>>> import numpy as np
>>> from numpy import linalg as LA
>>> np.set_printoptions(suppress=True, linewidth=120)
>>> M = np.minimum.outer(np.arange(1, 4), np.arange(1, 4)) * -3
>>> M
array([[-3, -3, -3],
       [-3, -6, -6],
       [-3, -6, -9]])
>>> evals, vecs = LA.eigh(M)
>>> (evals > 1e-8).sum(), (evals < -1e-8).sum()
(np.int64(0), np.int64(3))
>>> np.round(LA.eigvalsh(M + -3 * np.eye(3)), 1)
array([-18.1,  -4.9,  -3.9])
>>> np.unique(evals.round(6) + 0, return_counts=True)[1]
array([1, 1, 1])
>>> np.kron(np.eye(2, dtype=int), M)
array([[-3, -3, -3,  0,  0,  0],
       [-3, -6, -6,  0,  0,  0],
       [-3, -6, -9,  0,  0,  0],
       [ 0,  0,  0, -3, -3, -3],
       [ 0,  0,  0, -3, -6, -6],
       [ 0,  0,  0, -3, -6, -9]])
>>> round(float(LA.det(M.T)), 1)
-27.0
>>> np.round(LA.det(M[::-1]), 1)
np.float64(27.0)
>>> np.round(np.poly(M), 1)
array([ 1., 18., 45., 27.])
>>> rng = np.random.default_rng(11)
>>> lab = rng.permutation(3)
>>> lab
array([1, 0, 2])
>>> B = M[lab][:, lab]
>>> B
array([[-6, -3, -6],
       [-3, -3, -3],
       [-6, -3, -9]])
>>> np.diag(B)
array([-6, -3, -9])
>>> round(float(LA.det(B)), 1), round(LA.det(M[lab]), 1)
(-27.0, np.float64(27.0))
>>> np.round(np.sort(np.abs(LA.eigvals(B))), 1)
array([ 0.9,  1.9, 15.1])
>>> U, sig, Vt = LA.svd(B, full_matrices=False)
>>> np.round(sig / sig[0], 1)
array([1. , 0.1, 0.1])
>>> np.abs(U[:, 0]).round(6).argmax()
np.int64(2)
>>> evals, vecs = LA.eigh(M)
>>> x0 = np.array([1, 5, 5])
>>> np.round(LA.eigvalsh(M[1:, 1:]), 1)
array([-13.7,  -1.3])
>>> np.round(vecs * np.abs(evals) @ vecs.T, 1)
array([[3., 3., 3.],
       [3., 6., 6.],
       [3., 6., 9.]])
>>> round(x0 @ M @ x0 / (x0 @ x0), 1), np.round(evals[0], 1), np.round(evals[-1], 1)
(np.float64(-14.5), np.float64(-15.1), np.float64(-0.9))
>>> vecs * np.maximum(evals, 0) @ vecs.T
array([[0., 0., 0.],
       [0., 0., 0.],
       [0., 0., 0.]])
>>> arr = np.array([[-4, -2, 0, -3], [-2, -4, -2, 0], [0, -2, -4, -2], [-3, 0, -2, -4]])
>>> arr
array([[-4, -2,  0, -3],
       [-2, -4, -2,  0],
       [ 0, -2, -4, -2],
       [-3,  0, -2, -4]])
>>> evals, vecs = LA.eigh(arr)
>>> x0 = np.array([3, -3, -1, 1])
>>> np.round(vecs * np.abs(evals) @ vecs.T, 1)
array([[4.3, 1.7, 0.3, 2.7],
       [1.7, 4.2, 1.8, 0.3],
       [0.3, 1.8, 4.2, 1.7],
       [2.7, 0.3, 1.7, 4.3]])
>>> x0 @ arr @ x0
np.int64(-70)
>>> np.abs(arr).sum(axis=1).max(), np.round(np.abs(evals).max(), 1)
(np.int64(9), np.float64(8.6))
>>> np.round(LA.eigvalsh(arr[1:, 1:]), 1)
array([-6.8, -4. , -1.2])
>>> x0 @ arr @ x0 / (x0 @ x0), np.round(evals[0], 1), np.round(evals[-1], 1)
(np.float64(-3.5), np.float64(-8.6), np.float64(0.6))
>>> u, v = arr[3], arr[2]
>>> u @ v
np.int64(16)
>>> u @ u
np.int64(29)
>>> pr = (u @ v) / (u @ u) * u
>>> (v - pr) @ u
np.float64(0.0)
>>> LA.matrix_rank(np.outer(u, v))
np.int64(1)
>>> np.round(v - pr, 1)
array([ 1.7, -2. , -2.9,  0.2])
>>> evals, vecs = LA.eig(arr)
>>> np.round(np.sort(LA.eigvals(arr @ arr)), 1)
array([ 0.3, 12.7, 19.7, 73.3])
>>> B = np.array([[-7, 6], [7, 6], [0, 8], [1, 0]])
>>> LA.matrix_rank(arr @ B)
np.int64(2)
>>> np.einsum("ik,kj->ij", arr, B)
array([[ 11, -36],
       [-14, -52],
       [-16, -44],
       [ 17, -34]])
>>> np.vstack([arr, B.T]).shape
(6, 4)
>>> u = np.array([-4, -9, 9, 2])
>>> B = arr + np.outer(u, np.eye(4)[0])
>>> np.round(LA.det(B) / LA.det(arr), 1), round(1 + LA.solve(arr, u)[0], 1)
(np.float64(7.2), np.float64(7.2))
>>> data = np.load("run10.npy")
>>> data
array([[ 0, -1,  0, -4],
       [-1, -4,  3, -2],
       [ 0,  3,  2,  4],
       [-4, -2,  4, -2]])
>>> t = np.radians(149)
>>> R = np.eye(3)
>>> R[2, 2] = R[0, 0] = np.cos(t)
>>> R[2, 0], R[0, 2] = -np.sin(t), np.sin(t)
>>> R.round(1)
array([[-0.9,  0. ,  0.5],
       [ 0. ,  1. ,  0. ],
       [-0.5,  0. , -0.9]])
>>> B = M @ R.T
>>> np.allclose(M @ M.T, B @ B.T)
True
>>> B.round(1)
array([[ 1. , -3. ,  4.1],
       [-0.5, -6. ,  6.7],
       [-2.1, -6. ,  9.3]])
>>> np.round(np.abs(B - M).max(axis=0), 1)
array([ 4. ,  0. , 18.3])
>>> O, vecs = LA.qr(data[:, :3])[0], LA.qr(data[:, 3:])[0]
>>> sig = LA.svd(O.T @ vecs, compute_uv=False)
>>> np.round(np.degrees(np.arccos(sig.clip(0, 1))), 1)
array([29.1])
>>> (sig > 0.9).sum()
np.int64(0)
>>> sig.round(1)
array([0.9])
>>> K = np.loadtxt("case7.csv", delimiter=",")
>>> K
array([[ 1. , -0.1, -0.1],
       [ 0.9, -0.1, -0.1],
       [-0.8,  0. ,  0. ],
       [-1. ,  0.1,  0.1],
       [-1. ,  0.2,  0.2],
       [-0.2,  0. ,  0. ],
       [-0.8,  0. ,  0. ],
       [ 1. , -0.1, -0.1],
       [-1. ,  0.1,  0.1],
       [ 0.4,  0. ,  0. ],
       [ 1. , -0.1, -0.1],
       [-0.4,  0. ,  0. ],
       [-0.2,  0. ,  0. ],
       [-0.9,  0.1,  0.1],
       [-0.9,  0.1,  0.1],
       [ 0. ,  0. ,  0. ],
       [-0.8,  0. ,  0. ],
       [ 1. , -0.2, -0.2],
       [-1. ,  0.1,  0.1],
       [-0.9,  0.1,  0.1],
       [-0.4,  0. ,  0. ],
       [ 0. ,  0. ,  0. ],
       [-0.4,  0. ,  0. ]])
>>> rk = LA.matrix_rank(K)
>>> rk
np.int64(2)
>>> ns = LA.svd(K)[2][rk:].T
>>> [int(LA.matrix_rank(K[:, :j + 1])) for j in range(3)]
[1, 2, 2]
>>> [int(LA.matrix_rank(np.delete(K, i, axis=0))) for i in range(23)]
[2, 2, 2, 2, 2, 2, 2, 2, 2, 2, 2, 2, 2, 2, 2, 2, 2, 2, 2, 2, 2, 2, 2]
>>> np.round(K @ ns, 1) + 0
array([[0.],
       [0.],
       [0.],
       [0.],
       [0.],
       [0.],
       [0.],
       [0.],
       [0.],
       [0.],
       [0.],
       [0.],
       [0.],
       [0.],
       [0.],
       [0.],
       [0.],
       [0.],
       [0.],
       [0.],
       [0.],
       [0.],
       [0.]])
>>> np.round(ns[:, 0] / ns[np.abs(ns[:, 0]).round(6).argmax(), 0], 1)
array([-0.,  1., -1.])
